$ ipython --no-banner

In [1]: import numpy as np

In [2]: import numpy.linalg as la

In [3]: np.set_printoptions(precision=2, suppress=True, linewidth=100, legacy="1.25")

In [4]: s = 20 * 0.7 ** np.arange(6)

In [5]: rng = np.random.default_rng(41)

In [6]: E = rng.normal(size=(22, 6)) * rng.permutation(s)

In [7]: E
Out[7]: 
array([[-24.63,   0.9 ,  -0.05,   2.41, -18.57,  10.86],
       [  1.88,  -3.94,  -9.32,  -6.27, -10.05,  11.62],
       [ 17.89,  -1.83,  -3.75,   9.27,  12.64,  -7.87],
       [ -2.99,  -1.45,   1.04,   4.22,  -3.85,   3.62],
       [ 11.37,   2.63,  -4.32,  -1.07,  27.61,  -1.82],
       [  0.6 ,   1.48,  -3.96,  -1.87,  23.5 ,  12.71],
       [-22.07,   0.22,  -8.85,  -7.36,   0.04,  14.94],
       [ -1.64,   4.94,  -7.25,   0.65,   1.13,   0.84],
       [ 19.87,   1.93,  -3.77,  -6.49,  -7.75,  -0.2 ],
       [-11.01,  -5.13, -12.1 ,   3.9 ,   3.59,  -5.74],
       [  8.82,   1.66,  -1.46,  -2.05,  16.08,   8.36],
       [ 28.65,   3.4 ,   1.77,  -2.16,  -4.8 ,  -5.83],
       [  1.31,   0.7 ,   8.  ,   6.47,  -0.25,   3.82],
       [-23.51,  -2.28,  -7.45,   0.61,  -7.53,  -7.59],
       [ -0.58,  -6.3 ,  -0.67,   2.18,  17.26, -11.54],
       [ -8.73,  -6.92,   9.04,  -1.02,   2.99, -15.09],
       [ -5.47,  -2.14,  -8.53,  -5.81, -13.82,  -8.9 ],
       [-35.98,   4.28,  -0.54,   0.29,   0.62,  -3.23],
       [ -3.73,   1.43,  -2.7 ,   5.47,  -4.82,  10.  ],
       [-20.71,   0.52,   3.81,   5.67,  16.9 , -10.68],
       [-15.35,   4.78,  -3.39,  -7.79,  13.7 ,   4.63],
       [-26.16,  -2.36,   7.84,  -2.7 ,  -9.36,  -5.16]])

In [8]: cov = np.cov(E, rowvar=False)

In [9]: np.argsort(-E.std(axis=0).round(6), kind="stable")
Out[9]: array([0, 4, 5, 2, 3, 1])

In [10]: np.argwhere(np.triu(np.abs(np.corrcoef(E.T)) > 0.8, 1))
Out[10]: array([], shape=(0, 2), dtype=int64)

In [11]: cov.shape
Out[11]: (6, 6)

In [12]: np.median(E, axis=0)
Out[12]: array([-3.36,  0.61, -3.04, -0.36,  0.33, -1.01])

In [13]: feats = np.load("a.npy")

In [14]: feats
Out[14]: 
array([[ 0.,  3.,  0.,  0.,  0.,  0.,  0.,  0.,  0.],
       [ 3., -1.,  3.,  0.,  0.,  0.,  0.,  0.,  0.],
       [ 0.,  3.,  1.,  3.,  0.,  0.,  0.,  0.,  0.],
       [ 0.,  0.,  3., -3.,  3.,  0.,  0.,  0.,  0.],
       [ 0.,  0.,  0.,  3., -1.,  3.,  0.,  0.,  0.],
       [ 0.,  0.,  0.,  0.,  3.,  1.,  3.,  0.,  0.],
       [ 0.,  0.,  0.,  0.,  0.,  3.,  1.,  3.,  0.],
       [ 0.,  0.,  0.,  0.,  0.,  0.,  3., -1.,  3.],
       [ 0.,  0.,  0.,  0.,  0.,  0.,  0.,  3.,  0.]])

In [15]: # equal to its transpose

In [16]: cen = E - E.mean(axis=0)

In [17]: U, s, VT = la.svd(cen, full_matrices=False)

In [18]: la.matrix_rank(cen)
Out[18]: 6

In [19]: np.abs(VT[0]).argmax()
Out[19]: 0

In [20]: round(float((s ** 2).sum() ** 2 / (s ** 4).sum()), 2)
Out[20]: 2.94

In [21]: np.abs(VT[-1])
Out[21]: array([0.01, 0.97, 0.11, 0.13, 0.05, 0.19])

In [22]: print(s)
[77.98 54.67 42.24 25.64 19.71 13.54]

In [23]: print((np.sign(U[:, 0]) == np.sign(U[0, 0])).astype(int))
[1 0 0 1 0 0 1 0 0 1 0 0 0 1 0 1 1 1 1 1 1 1]

In [24]: np.abs(U[:, 0]).argmax()
Out[24]: 17

In [25]: q, V = la.qr(feats[:, :8])[0], la.qr(feats[:, 8:])[0]

In [26]: s = la.svd(q.T @ V, compute_uv=False)

In [27]: np.degrees(np.arccos(s.clip(0, 1)))
Out[27]: array([6.97])

In [28]: s
Out[28]: array([0.99])

In [29]: M2 = la.invert(feats)
AttributeError: module 'numpy.linalg' has no attribute 'invert'


In [30]: M2 = la.inv(feats)

In [31]: np.round(feats @ M2, 2) + 0
Out[31]: 
array([[1., 0., 0., 0., 0., 0., 0., 0., 0.],
       [0., 1., 0., 0., 0., 0., 0., 0., 0.],
       [0., 0., 1., 0., 0., 0., 0., 0., 0.],
       [0., 0., 0., 1., 0., 0., 0., 0., 0.],
       [0., 0., 0., 0., 1., 0., 0., 0., 0.],
       [0., 0., 0., 0., 0., 1., 0., 0., 0.],
       [0., 0., 0., 0., 0., 0., 1., 0., 0.],
       [0., 0., 0., 0., 0., 0., 0., 1., 0.],
       [0., 0., 0., 0., 0., 0., 0., 0., 1.]])

In [32]: np.allclose(M2, feats.T)
Out[32]: False

In [33]: np.round(la.slogdet(feats)[0], 2)
Out[33]: 1.0

In [34]: np.round(la.det(feats) * la.det(M2), 2)
Out[34]: 1.0

In [35]: np.round(la.cond(feats), 2)
Out[35]: 36.7

In [36]: (np.abs(M2) > 1e-9).astype(int)
Out[36]: 
array([[1, 1, 1, 1, 1, 1, 1, 0, 1],
       [1, 0, 0, 0, 0, 0, 0, 0, 0],
       [1, 0, 1, 1, 1, 1, 1, 0, 1],
       [1, 0, 1, 1, 1, 1, 1, 0, 1],
       [1, 0, 1, 1, 1, 1, 1, 0, 1],
       [1, 0, 1, 1, 1, 1, 1, 0, 1],
       [1, 0, 1, 1, 1, 1, 1, 0, 1],
       [0, 0, 0, 0, 0, 0, 0, 0, 1],
       [1, 0, 1, 1, 1, 1, 1, 1, 1]])
